In [1]: import numpy as np

In [2]: import numpy.linalg as la

In [3]: np.set_printoptions(precision=1, suppress=True, linewidth=140)

In [4]: rd = lambda a: np.round(a, 1) + 0

In [5]: m1 = np.loadtxt("layer0.csv", delimiter=",")

In [6]: rd(m1)
Out[6]: 
array([[-2.7, -3.9, -1.7, -5.1],
       [ 2.8,  3.4,  3.8,  4. ],
       [-1.3, -2. , -0.3, -2.8],
       [ 1.6,  1.8,  2.6,  2. ],
       [-0.3, -0.8,  0.7, -1.2],
       [ 4.9,  6.2,  5.9,  7.5],
       [ 1. ,  1.1,  2. ,  1.1],
       [ 5.4,  6.9,  6.4,  8.4],
       [-4.1, -5.8, -3.1, -7.5],
       [-0.4, -0.8,  0.6, -1.3],
       [-0.6, -1.1,  0.4, -1.7],
       [-0.4, -0.8,  0.6, -1.3],
       [ 6.5,  8.3,  7.5, 10.1],
       [ 2.5,  3. ,  3.5,  3.5],
       [ 3.4,  4.2,  4.4,  5. ],
       [ 2.6,  3.1,  3.6,  3.6],
       [ 5.9,  7.6,  6.9,  9.2],
       [ 5.1,  6.5,  6.1,  7.8],
       [-0.9, -1.5,  0.1, -2.1],
       [ 3.4,  4.2,  4.4,  5. ],
       [-3.1, -4.4, -2.1, -5.8],
       [ 5.6,  7.1,  6.6,  8.6],
       [-1.7, -2.6, -0.7, -3.5],
       [-2.6, -3.8, -1.6, -5. ],
       [ 2.8,  3.5,  3.8,  4.1],
       [ 2.6,  3.2,  3.6,  3.7],
       [-0.3, -0.7,  0.7, -1.1],
       [-4.3, -6. , -3.3, -7.8],
       [ 2. ,  2.3,  3. ,  2.7]])

In [7]: # looks like rank 2

In [8]: Uu, s, Vt = la.svd(m1)

In [9]: np.argmax(s[:-1] / (s[1:] + 1e-6)) + 1
Out[9]: np.int64(2)

In [10]: out = Uu[:, :2] @ np.diag(s[:2]) @ Vt[:2]

In [11]: rd(la.norm(m1 - out) / la.norm(m1))
Out[11]: np.float64(0.0)

In [12]: la.matrix_rank(out)
Out[12]: np.int64(2)

In [13]: rd(la.norm(m1 - out, 2)), rd(s[2])
Out[13]: (np.float64(0.0), np.float64(0.0))

In [14]: la.matrix_rank(m1, rtol=0.1)
Out[14]: np.int64(2)

In [15]: blk = np.stack([m1, 4 * m1, m1[::-1]])

In [16]: rd(la.norm(blk, axis=(1, 2)))
Out[16]: array([ 45.8, 183.1,  45.8])

In [17]: blk.shape
Out[17]: (3, 29, 4)

In [18]: rd(np.einsum("bij,cij->bc", blk, blk))
Out[18]: 
array([[ 2094.4,  8377.7,   829.7],
       [ 8377.7, 33510.7,  3319. ],
       [  829.7,  3319. ,  2094.4]])

In [19]: (blk @ m1.T).shape
Out[19]: (3, 29, 29)
